$ python -q
>>> import numpy as np
>>> from numpy import linalg as LA
>>> np.set_printoptions(precision=1, suppress=True, linewidth=160, floatmode="fixed")
>>> A = np.array([[0, 0, 1, 0, 0],
...     [0, 0, 0, 0, 1],
...     [1, 0, 0, 0, 0],
...     [0, 0, 0, 1, 0],
...     [0, 1, 0, 0, 0]])
>>> print(A)
[[0 0 1 0 0]
 [0 0 0 0 1]
 [1 0 0 0 0]
 [0 0 0 1 0]
 [0 1 0 0 0]]
>>> # 3 groups of indices that never mix
>>> print([round(float(LA.det(A[:i, :i])), 2) + 0 for i in range(1, 6)])
[0.0, 0.0, 0.0, 0.0, 1.0]
>>> print(A[:, 0] @ A[:, 4])
0
>>> print(A @ A.T)
[[1 0 0 0 0]
 [0 1 0 0 0]
 [0 0 1 0 0]
 [0 0 0 1 0]
 [0 0 0 0 1]]
>>> print(LA.pinv(A))
[[0.0 0.0 1.0 0.0 0.0]
 [0.0 0.0 0.0 0.0 1.0]
 [1.0 0.0 0.0 0.0 0.0]
 [0.0 0.0 0.0 1.0 0.0]
 [0.0 1.0 0.0 0.0 0.0]]
>>> u = np.array([4, -2, 4, 4, 3])
>>> B = A + np.outer(u, np.eye(5)[1])
>>> print(np.round(LA.det(B) / LA.det(A), 1), round(float(1 + LA.solve(A, u)[1]), 1))
4.0 4.0
>>> vals, V = LA.eigh(A)
>>> vec = np.array([-5, -1, 8, 5, -3])
>>> print(LA.eigvalsh(A[1:, 1:]))
[-1.0  0.0  1.0  1.0]
>>> print(np.round(V * np.abs(vals) @ V.T, 1) + 0)
[[1.0 0.0 0.0 0.0 0.0]
 [0.0 1.0 0.0 0.0 0.0]
 [0.0 0.0 1.0 0.0 0.0]
 [0.0 0.0 0.0 1.0 0.0]
 [0.0 0.0 0.0 0.0 1.0]]
>>> print(np.abs(A).sum(axis=1).max(), np.abs(vals).max())
1 1.0
>>> T = np.stack([A, -2 * A, A[::-1]])
>>> print(LA.det(T))
[  1.0 -32.0   1.0]
>>> print(LA.matrix_rank(T))
[5 5 5]
>>> print((T @ A.T).shape)
(3, 5, 5)
>>> print(T.sum(axis=0))
[[ 0  1 -1  0  0]
 [ 0  0  0  1 -1]
 [ 0  0  0  0  0]
 [ 0  0  0 -1  1]
 [ 0 -1  1  0  0]]
>>> feats = np.loadtxt("run16.csv", delimiter=",")
>>> print(feats)
[[ 0.2 -0.1  1.2  1.0  0.1 -1.3]
 [ 0.6 -0.3  1.1  2.0 -1.1 -1.2]
 [-1.3 -0.4 -0.5 -0.5 -1.5  0.6]]
>>> vec = np.array([0, 0, 1, 0, 3, 2])
>>> h = np.maximum(feats @ vec, 0)
>>> print(np.flatnonzero(h > 1e-9))
[]
>>> print(np.maximum(feats @ (3 * vec), 0))
[0.0 0.0 0.0]
>>> print(np.tanh(feats @ vec))
[-0.8 -1.0 -1.0]
>>> print(h)
[0.0 0.0 0.0]
>>> B = feats / np.sqrt((feats ** 2).mean(axis=1, keepdims=True))
>>> print(np.round(feats - feats.mean(axis=1, keepdims=True), 1) + 0)
[[ 0.0 -0.3  1.0  0.8 -0.1 -1.5]
 [ 0.4 -0.5  0.9  1.8 -1.3 -1.4]
 [-0.7  0.2  0.1  0.1 -0.9  1.2]]
>>> rng = np.random.default_rng(9668)
>>> z = rng.permutation(5)
>>> B = A[:, z] * rng.choice([-1, 1], 5)
>>> print(B)
[[ 0  1  0  0  0]
 [ 0  0  1  0  0]
 [ 1  0  0  0  0]
 [ 0  0  0  0 -1]
 [ 0  0  0 -1  0]]
>>> U, _, Vt = LA.svd(A.T @ B)
>>> print(U @ Vt)
[[ 1.0  0.0  0.0  0.0  0.0]
 [ 0.0  0.0  0.0 -1.0  0.0]
 [ 0.0  1.0  0.0  0.0  0.0]
 [ 0.0  0.0  0.0  0.0 -1.0]
 [ 0.0  0.0  1.0  0.0  0.0]]
>>> print(LA.matrix_power(B, 3))
[[ 1  0  0  0  0]
 [ 0  1  0  0  0]
 [ 0  0  1  0  0]
 [ 0  0  0  0 -1]
 [ 0  0  0 -1  0]]
>>> print(np.allclose(B, B.T))
False
>>> print(round(float(LA.det(B)), 1))
-1.0
>>> print(np.sort(np.abs(LA.eigvals(B))))
[1.0 1.0 1.0 1.0 1.0]
>>> print(np.round(np.abs(LA.eigvals(B)).max(), 1))
1.0
>>> print(B @ B)
[[0 0 1 0 0]
 [1 0 0 0 0]
 [0 1 0 0 0]
 [0 0 0 1 0]
 [0 0 0 0 1]]
>>> print(np.trace(B))
0
>>> print((B - B.T) / 2)
[[ 0.0  0.5 -0.5  0.0  0.0]
 [-0.5  0.0  0.5  0.0  0.0]
 [ 0.5 -0.5  0.0  0.0  0.0]
 [ 0.0  0.0  0.0  0.0  0.0]
 [ 0.0  0.0  0.0  0.0  0.0]]
>>> B = feats / LA.norm(feats, axis=1, keepdims=True)
>>> G = B @ B.T
>>> print(np.round(np.degrees(np.arccos(np.clip(G[2, 1], -1, 1))), 1))
101.5
>>> print((G - 2 * np.eye(3)).round(6).argmax(axis=1))
[1 0 1]
>>> print(LA.norm(B, axis=1))
[1.0 1.0 1.0]
>>> print(np.argwhere(np.triu(np.abs(G) > 0.95, 1)))
[]
>>> u = np.array([5, -4, 2, 5, 3]) + 0.5
>>> J = np.outer(u, u) / (u @ u)
>>> print(J)
[[ 0.3 -0.2  0.2  0.3  0.2]
 [-0.2  0.1 -0.1 -0.2 -0.1]
 [ 0.2 -0.1  0.1  0.2  0.1]
 [ 0.3 -0.2  0.2  0.3  0.2]
 [ 0.2 -0.1  0.1  0.2  0.1]]
>>> # rank 1
>>> vec = np.array([0, 2, 1, -2, 2])
>>> print(np.trace(J))
1.0
>>> print(np.eye(5) - J)
[[ 0.7  0.2 -0.2 -0.3 -0.2]
 [ 0.2  0.9  0.1  0.2  0.1]
 [-0.2  0.1  0.9 -0.2 -0.1]
 [-0.3  0.2 -0.2  0.7 -0.2]
 [-0.2  0.1 -0.1 -0.2  0.9]]
>>> print(round((vec - J @ vec) @ (J @ vec), 1))
-0.0
>>> print(LA.eigvalsh(2 * J - np.eye(5)))
[-1.0 -1.0 -1.0 -1.0  1.0]
